$ python -q
>>> import numpy as np
>>> np.set_printoptions(suppress=True, linewidth=140)
>>> F = np.load("out16.npy")
>>> F.round(2) + 0
array([[-0.43, -0.21,  0.85, -0.2 ,  0.11],
       [-0.33, -0.05,  0.05,  0.94, -0.09],
       [-0.05, -0.93, -0.29, -0.03,  0.2 ],
       [ 0.52, -0.28,  0.31,  0.08, -0.74],
       [ 0.66,  0.  ,  0.31,  0.27,  0.63]])
>>> Q = F.astype(float).copy()
>>> for j in range(5):
...     Q[:, j] -= Q[:, :j] @ (Q[:, :j].T @ Q[:, j])
...     Q[:, j] /= np.linalg.norm(Q[:, j])
... 
>>> np.round(Q.T @ F, 2) + 0
array([[1., 0., 0., 0., 0.],
       [0., 1., 0., 0., 0.],
       [0., 0., 1., 0., 0.],
       [0., 0., 0., 1., 0.],
       [0., 0., 0., 0., 1.]])
>>> Q.round(2) + 0
array([[-0.43, -0.21,  0.85, -0.2 ,  0.11],
       [-0.33, -0.05,  0.05,  0.94, -0.09],
       [-0.05, -0.93, -0.29, -0.03,  0.2 ],
       [ 0.52, -0.28,  0.31,  0.08, -0.74],
       [ 0.66,  0.  ,  0.31,  0.27,  0.63]])
>>> np.round(Q.T @ Q, 2) + 0
array([[1., 0., 0., 0., 0.],
       [0., 1., 0., 0., 0.],
       [0., 0., 1., 0., 0.],
       [0., 0., 0., 1., 0.],
       [0., 0., 0., 0., 1.]])
>>> x = np.array([1, -4, 1, -2, 2])
>>> target = F @ x
>>> print(target.round(2))
[ 1.88 -2.11  3.88  0.33  1.68]
>>> np.round(np.linalg.solve(F, target + F[:, 0]), 2)
array([ 2., -4.,  1., -2.,  2.])
>>> np.round(np.linalg.solve(F, -3 * target), 2)
array([-3., 12., -3.,  6., -6.])
>>> print(np.round(np.linalg.solve(F.T, F[0]), 2) + 0)
[1. 0. 0. 0. 0.]
>>> B = np.linalg.inv(F)
>>> print(round(np.linalg.det(F) * np.linalg.det(B), 2))
1.0
>>> np.round(np.linalg.inv(B), 2) + 0
array([[-0.43, -0.21,  0.85, -0.2 ,  0.11],
       [-0.33, -0.05,  0.05,  0.94, -0.09],
       [-0.05, -0.93, -0.29, -0.03,  0.2 ],
       [ 0.52, -0.28,  0.31,  0.08, -0.74],
       [ 0.66,  0.  ,  0.31,  0.27,  0.63]])
>>> round(float(np.linalg.cond(F)), 2)
1.0
>>> print(np.round(F @ B, 2) + 0)
[[1. 0. 0. 0. 0.]
 [0. 1. 0. 0. 0.]
 [0. 0. 1. 0. 0.]
 [0. 0. 0. 1. 0.]
 [0. 0. 0. 0. 1.]]
>>> print(B.round(2) + 0)
[[-0.43 -0.33 -0.05  0.52  0.66]
 [-0.21 -0.05 -0.93 -0.28  0.  ]
 [ 0.85  0.05 -0.29  0.31  0.31]
 [-0.2   0.94 -0.03  0.08  0.27]
 [ 0.11 -0.09  0.2  -0.74  0.63]]
>>> np.round(np.linalg.det(F) * B, 2) + 0
array([[-0.43, -0.33, -0.05,  0.52,  0.66],
       [-0.21, -0.05, -0.93, -0.28,  0.  ],
       [ 0.85,  0.05, -0.29,  0.31,  0.31],
       [-0.2 ,  0.94, -0.03,  0.08,  0.27],
       [ 0.11, -0.09,  0.2 , -0.74,  0.63]])
>>> blk = np.stack([F, -2 * F, F[::-1]])
>>> print(np.round(np.einsum("bij,cij->bc", blk, blk), 2))
[[  5. -10.   1.]
 [-10.  20.  -2.]
 [  1.  -2.   5.]]
>>> np.linalg.matrix_rank(blk.reshape(3, -1))
np.int64(2)
>>> print(np.round(np.linalg.det(blk), 2))
[  1. -32.   1.]
>>> A = np.array([[0, -1, -3], [0, -1, 0], [-3, 0, 2], [5, 2, -3], [-2, 3, -2]])
>>> A[:, 2] = 5 * A[:, 1]
>>> A
array([[ 0, -1, -5],
       [ 0, -1, -5],
       [-3,  0,  0],
       [ 5,  2, 10],
       [-2,  3, 15]])
>>> A[:, 3]
Traceback (most recent call last):
  File "<python-input-29>", line 1, in <module>
    A[:, 3]
    ~^^^^^^
IndexError: index 3 is out of bounds for axis 1 with size 3
>>> A.sum(axis=1)
array([-6, -6, -3, 17, 16])
>>> np.linalg.matrix_rank(A)
np.int64(2)
>>> A.mean(axis=0)
array([0. , 0.6, 3. ])
>>> np.count_nonzero(A)
np.int64(11)
>>> np.round(A @ np.linalg.pinv(A) @ A, 2) + 0
array([[ 0., -1., -5.],
       [ 0., -1., -5.],
       [-3.,  0.,  0.],
       [ 5.,  2., 10.],
       [-2.,  3., 15.]])
>>> np.linalg.lstsq(A[:-1].T, A[-1])[2]
np.int32(2)
>>> np.abs(np.diag(np.linalg.qr(A)[1])) > 1e-9
array([ True,  True, False])
>>> t = np.radians(15)
>>> r_ = np.eye(3)
>>> r_[0, 0] = r_[2, 2] = np.cos(t)
>>> r_[0, 2], r_[2, 0] = -np.sin(t), np.sin(t)
>>> r_.round(2)
array([[ 0.97,  0.  , -0.26],
       [ 0.  ,  1.  ,  0.  ],
       [ 0.26,  0.  ,  0.97]])
>>> B = A @ r_.T
>>> np.round(np.abs(B - A).max(axis=0), 2)
array([3.81, 0.  , 1.03])
>>> np.allclose(np.linalg.norm(A, axis=1), np.linalg.norm(B, axis=1))
True
>>> B.round(2)
array([[ 1.29, -1.  , -4.83],
       [ 1.29, -1.  , -4.83],
       [-2.9 ,  0.  , -0.78],
       [ 2.24,  2.  , 10.95],
       [-5.81,  3.  , 13.97]])
>>> J = np.load("layer5.npy")
>>> J
array([[ 2,  0,  0],
       [-3, -2,  0],
       [ 1, -1,  0]])
>>> # triangular, det is the product of the diagonal
>>> print(np.round(np.linalg.norm(F[3] - F[4]), 2))
1.41
>>> round(np.linalg.norm(F[3], 1), 2), np.round(np.linalg.norm(F[3], np.inf), 2)
(np.float64(1.93), np.float64(0.74))
>>> print(round(np.linalg.norm(F, 2), 2))
1.0
>>> print(round(np.linalg.norm(F, "nuc"), 2))
5.0
>>> np.round(np.linalg.norm(F, axis=1), 2)
array([1., 1., 1., 1., 1.])
>>> round(np.linalg.norm(F, 1), 2), round(np.linalg.norm(F, np.inf), 2)
(np.float64(1.98), np.float64(1.93))
>>> np.linalg.norm(F, axis=1).argmax()
np.int64(0)
>>> np.round(np.linalg.eigvals(J), 2)
array([ 0., -2.,  2.])
>>> np.poly(J)
array([ 1.,  0., -4.,  0.])
>>> W0 = np.loadtxt("mat.csv", delimiter=",")
>>> W0
array([[-2.,  1.,  0.,  0.],
       [-2., -1., -2., -2.],
       [-1., -2., -4., -3.],
       [ 3.,  1.,  4.,  3.]])
>>> B = W0[0, 0] * W0[1:] - np.outer(W0[1:, 0], W0[0])
>>> B
array([[ 0.,  4.,  4.,  4.],
       [ 0.,  5.,  8.,  6.],
       [ 0., -5., -8., -6.]])
>>> print(W0[:, 0] / W0[0, 0])
[ 1.   1.   0.5 -1.5]
>>> np.flatnonzero(~B.round(6).any(axis=1))
array([], dtype=int64)
>>> r = np.linalg.matrix_rank(B)
>>> r
np.int64(2)
>>> null = np.linalg.svd(B)[2][r:].T
>>> null.shape
(4, 2)
>>> print(np.round(null @ null.T, 2) + 0)
[[ 1.    0.    0.    0.  ]
 [ 0.    0.29  0.14 -0.43]
 [ 0.    0.14  0.07 -0.21]
 [ 0.   -0.43 -0.21  0.64]]
>>> [int(np.linalg.matrix_rank(B[:, :j + 1])) for j in range(4)]
[0, 1, 2, 2]
>>> [int(np.linalg.matrix_rank(np.delete(B, i, axis=0))) for i in range(3)]
[1, 2, 2]
>>> t = np.deg2rad(60)
>>> X = np.eye(4)
>>> X[np.ix_([3, 1], [3, 1])] = [[np.cos(t), -np.sin(t)], [np.sin(t), np.cos(t)]]
>>> X.round(2)
array([[ 1.  ,  0.  ,  0.  ,  0.  ],
       [ 0.  ,  0.5 ,  0.  ,  0.87],
       [ 0.  ,  0.  ,  1.  ,  0.  ],
       [ 0.  , -0.87,  0.  ,  0.5 ]])
>>> # 3 groups of indices that never mix
>>> def softmax(z):
...     e = np.exp(z - z.max(axis=-1, keepdims=True))
...     return e / e.sum(axis=-1, keepdims=True)
... 
>>> np.round(softmax(10 * X[0]), 2) + 0
array([1., 0., 0., 0.])
>>> softmax(X).sum(axis=1)
array([1., 1., 1., 1.])
>>> print(np.round(softmax(X[0]), 2))
[0.48 0.17 0.17 0.17]
>>> np.round(softmax(X[0] + -2), 2)
array([0.48, 0.17, 0.17, 0.17])
>>> att = X @ X.T / np.sqrt(4)
>>> softmax(att).round(6).argmax(axis=1)
array([0, 1, 2, 3])
>>> np.round(softmax(att + np.triu(np.full(att.shape, -np.inf), 1)), 2)
array([[1.  , 0.  , 0.  , 0.  ],
       [0.38, 0.62, 0.  , 0.  ],
       [0.27, 0.27, 0.45, 0.  ],
       [0.22, 0.22, 0.22, 0.35]])
>>> np.round(softmax(att)[0] @ X, 2)
array([ 0.35, -0.08,  0.22,  0.29])
>>> Q, vecs = np.linalg.qr(X[:, :2])[0], np.linalg.qr(X[:, 2:])[0]
>>> sv = np.linalg.svd(Q.T @ vecs, compute_uv=False)
>>> print(round(np.linalg.norm(Q @ Q.T - vecs @ vecs.T, 2), 2))
1.0
>>> print(np.degrees(np.arccos(sv.clip(0, 1))))
[90. 90.]
>>> (sv > 0.9).sum()
np.int64(0)
>>> Uu, sv, vt = np.linalg.svd(X, full_matrices=False)
>>> Uu.shape, sv.shape, vt.shape
((4, 4), (4,), (4, 4))
>>> np.round(sv / sv[0], 2)
array([1., 1., 1., 1.])
>>> rng = np.random.default_rng(81)
>>> idx = rng.permutation(4)
>>> print(idx)
[3 1 0 2]
>>> B = X[idx][:, idx]
>>> np.trace(B)
np.float64(3.0)
>>> np.round(np.diag(B), 2)
array([0.5, 0.5, 1. , 1. ])
>>> np.allclose(B, X)
False
>>> print(np.round(np.linalg.pinv(X), 2))
[[ 1.    0.    0.    0.  ]
 [ 0.    0.5   0.   -0.87]
 [ 0.    0.    1.    0.  ]
 [ 0.    0.87  0.    0.5 ]]
>>> np.round(np.linalg.norm(X, axis=0), 2)
array([1., 1., 1., 1.])
>>> mat = np.array([[1, 0, 0, 0, 0],
...     [0, 1, 0, 0, 0],
...     [0, 0, 1, 0, 0],
...     [0, 0, 0, 0, 0],
...     [0, 0, 0, 0, 2]])
>>> Uu, sv, vt = np.linalg.svd(mat)
>>> vecs = vt[:(sv > 1e-8).sum()]
>>> x = mat[4] + 3 * mat[0] + rng.integers(2) * np.eye(5)[3]
>>> x
array([3., 0., 0., 0., 2.])
>>> print(np.linalg.matrix_rank(np.vstack([mat, x])))
4
>>> round(float(np.linalg.norm(x - vecs.T @ vecs @ x)), 2)
0.0
>>> vecs.T @ vecs
array([[1., 0., 0., 0., 0.],
       [0., 1., 0., 0., 0.],
       [0., 0., 1., 0., 0.],
       [0., 0., 0., 0., 0.],
       [0., 0., 0., 0., 1.]])
>>> np.diag(vecs.T @ vecs)
array([1., 1., 1., 0., 1.])
>>> round(np.linalg.det(2 * mat), 2), np.round(np.linalg.det(mat), 2)
(np.float64(0.0), np.float64(0.0))
>>> np.einsum("ii->", mat)
np.int64(5)
>>> np.round(np.linalg.norm(mat, axis=0), 2)
array([1., 1., 1., 0., 2.])
>>> mat[:, 0] @ mat[:, 1]
np.int64(0)
>>> mat @ mat.T
array([[1, 0, 0, 0, 0],
       [0, 1, 0, 0, 0],
       [0, 0, 1, 0, 0],
       [0, 0, 0, 0, 0],
       [0, 0, 0, 0, 4]])
>>> M = np.load("dump.npy")
>>> M
array([[-3, -2,  0],
       [ 0,  0,  0],
       [-2,  3,  2]])
>>> C2 = M.T @ M
>>> print(np.linalg.matrix_rank(C2))
2
>>> (M @ M.T).shape
(3, 3)
>>> np.trace(C2), (M ** 2).sum()
(np.int64(30), np.int64(30))
>>> np.round(np.linalg.svd(M, compute_uv=False) ** 2, 2)
array([17., 13.,  0.])
>>> np.allclose(M, M.T)
False
>>> M @ M
array([[ 9,  6,  0],
       [ 0,  0,  0],
       [ 2, 10,  4]])
>>> round(float(np.abs(np.linalg.eigvals(M)).max()), 2)
3.0
>>> (M - M.T) / 2
array([[ 0. , -1. ,  1. ],
       [ 1. ,  0. , -1.5],
       [-1. ,  1.5,  0. ]])
>>> print(np.linalg.matrix_power(M, 3))
[[-27 -18   0]
 [  0   0   0]
 [-14   8   8]]
>>> np.trace(M)
np.int64(-1)
>>> round(float(np.linalg.det(M)), 2)
0.0
>>> idx = rng.permutation(3)
>>> idx
array([1, 0, 2])
>>> B = M[idx][:, idx]
>>> np.trace(B)
np.int64(-1)
>>> np.round(np.linalg.det(B), 2), round(float(np.linalg.det(M[idx])), 2)
(np.float64(0.0), 0.0)
>>> np.round(np.sort(np.abs(np.linalg.eigvals(B))), 2)
array([0., 2., 3.])
>>> Uu, sv, vt = np.linalg.svd(M)
>>> vecs = vt[:(sv > 1e-8).sum()]
>>> x = M[1] + -1 * M[2] + rng.integers(2) * np.eye(3)[0]
>>> print(x)
[ 2. -3. -2.]
>>> np.round(np.linalg.norm(x - vecs.T @ vecs @ x), 2)
np.float64(0.0)
>>> print(np.linalg.matrix_rank(np.vstack([M, x])))
2
>>> np.round(np.diag(vecs.T @ vecs), 2)
array([0.93, 0.84, 0.24])
>>> np.allclose(vecs.T @ vecs @ x, x)
True
>>> print(np.linalg.matrix_rank(M, rtol=0.1))
2
>>> round(float(np.linalg.norm(M, 2) / np.linalg.norm(M)), 2)
0.75
>>> np.argsort(-np.linalg.norm(M, axis=0).round(6), kind="stable")[:3]
array([0, 1, 2])
>>> print(np.linalg.cond(M) > 100)
True
>>> feats = np.load("x.npy")
>>> feats
array([[2, 5, 4],
       [2, 0, 2],
       [0, 3, 4]])
>>> B = feats / np.sqrt((feats ** 2).mean(axis=1, keepdims=True))
>>> np.linalg.matrix_rank(B) == np.linalg.matrix_rank(feats)
np.True_
>>> np.linalg.matrix_rank(feats - feats.mean(axis=1, keepdims=True))
np.int64(2)
>>> np.round(feats - feats.mean(axis=1, keepdims=True), 2)
array([[-1.67,  1.33,  0.33],
       [ 0.67, -1.33,  0.67],
       [-2.33,  0.67,  1.67]])
>>> Q, r_ = np.linalg.qr(feats)
>>> np.allclose(r_.T @ r_, feats.T @ feats)
True
>>> print(round(np.trace(Q @ Q.T), 2))
3.0
>>> np.diff(W0, axis=0)
array([[ 0., -2., -2., -2.],
       [ 1., -1., -2., -1.],
       [ 4.,  3.,  8.,  6.]])
>>> np.linalg.matrix_rank(W0)
np.int64(3)
>>> np.count_nonzero(W0)
np.int64(14)
>>> W0.sum(axis=0)
array([-2., -1., -2., -2.])
>>> print(np.round(np.linalg.svd(W0, compute_uv=False), 2) + 0)
[8.67 2.73 0.57 0.  ]
>>> print(np.abs(W0).max())
4.0
>>> round(float(np.linalg.norm(W0)), 2)
9.11
>>> np.unravel_index(np.abs(W0).argmax(), W0.shape)
(np.int64(2), np.int64(2))
>>> W0.sum(axis=1)
array([ -1.,  -7., -10.,  11.])
>>> r0 = np.array([-1, -2, -1])
>>> B = feats + np.outer(r0, np.eye(3)[1])
>>> np.linalg.matrix_rank(B - feats)
np.int64(1)
>>> B
array([[ 2.,  4.,  4.],
       [ 2., -2.,  2.],
       [ 0.,  2.,  4.]])
>>> np.linalg.matrix_rank(np.linalg.inv(B) - np.linalg.inv(feats), tol=1e-8)
np.int64(1)
>>> round(float(np.linalg.det(B) / np.linalg.det(feats)), 2), round(float(1 + np.linalg.solve(feats, r0)[1]), 2)
(1.43, 1.43)
